$ python3 -q
>>> import numpy as np
>>> from numpy import linalg as LA
>>> np.set_printoptions(precision=4, suppress=True, linewidth=200, sign=" ")
>>> rd = lambda a: np.round(a, 4) + 0
>>> A2 = np.array([[-1, 1, -1], [-1, 1, 2], [-1, 1, 1], [-2, 1, 2]])
>>> feats = np.block([[np.zeros((4, 4)), A2], [A2.T, np.zeros((3, 3))]])
>>> print(feats)
[[ 0.  0.  0.  0. -1.  1. -1.]
 [ 0.  0.  0.  0. -1.  1.  2.]
 [ 0.  0.  0.  0. -1.  1.  1.]
 [ 0.  0.  0.  0. -2.  1.  2.]
 [-1. -1. -1. -2.  0.  0.  0.]
 [ 1.  1.  1.  1.  0.  0.  0.]
 [-1.  2.  1.  2.  0.  0.  0.]]
>>> print(feats.sum(axis=1))
[-1.  2.  1.  1. -5.  4.  4.]
>>> print(np.count_nonzero(feats))
24
>>> print(rd(LA.norm(feats)))
6.4807
>>> print(np.unravel_index(np.abs(feats).argmax(), feats.shape))
(np.int64(1), np.int64(6))
>>> feats[:, 7]
Traceback (most recent call last):
  File "<python-input-11>", line 1, in <module>
    feats[:, 7]
    ~~~~~^^^^^^
IndexError: index 7 is out of bounds for axis 1 with size 7
>>> LA.rank(feats)
Traceback (most recent call last):
  File "<python-input-12>", line 1, in <module>
    LA.rank(feats)
    ^^^^^^^
AttributeError: module 'numpy.linalg' has no attribute 'rank'
>>> t = np.radians(30)
>>> R = np.eye(7)
>>> R[0, 0] = R[1, 1] = np.cos(t)
>>> R[0, 1], R[1, 0] = -np.sin(t), np.sin(t)
>>> print(rd(R))
[[ 0.866 -0.5    0.     0.     0.     0.     0.   ]
 [ 0.5    0.866  0.     0.     0.     0.     0.   ]
 [ 0.     0.     1.     0.     0.     0.     0.   ]
 [ 0.     0.     0.     1.     0.     0.     0.   ]
 [ 0.     0.     0.     0.     1.     0.     0.   ]
 [ 0.     0.     0.     0.     0.     1.     0.   ]
 [ 0.     0.     0.     0.     0.     0.     1.   ]]
>>> A2 = feats @ R.T
>>> print(rd(LA.svd(feats, compute_uv=False)), rd(LA.svd(A2, compute_uv=False)))
[ 4.1922  4.1922  1.7818  1.7818  0.5009  0.5009  0.    ] [ 4.1922  4.1922  1.7818  1.7818  0.5009  0.5009  0.    ]
>>> print(rd(A2))
[[ 0.      0.      0.      0.     -1.      1.     -1.    ]
 [ 0.      0.      0.      0.     -1.      1.      2.    ]
 [ 0.      0.      0.      0.     -1.      1.      1.    ]
 [ 0.      0.      0.      0.     -2.      1.      2.    ]
 [-0.366  -1.366  -1.     -2.      0.      0.      0.    ]
 [ 0.366   1.366   1.      1.      0.      0.      0.    ]
 [-1.866   1.2321  1.      2.      0.      0.      0.    ]]
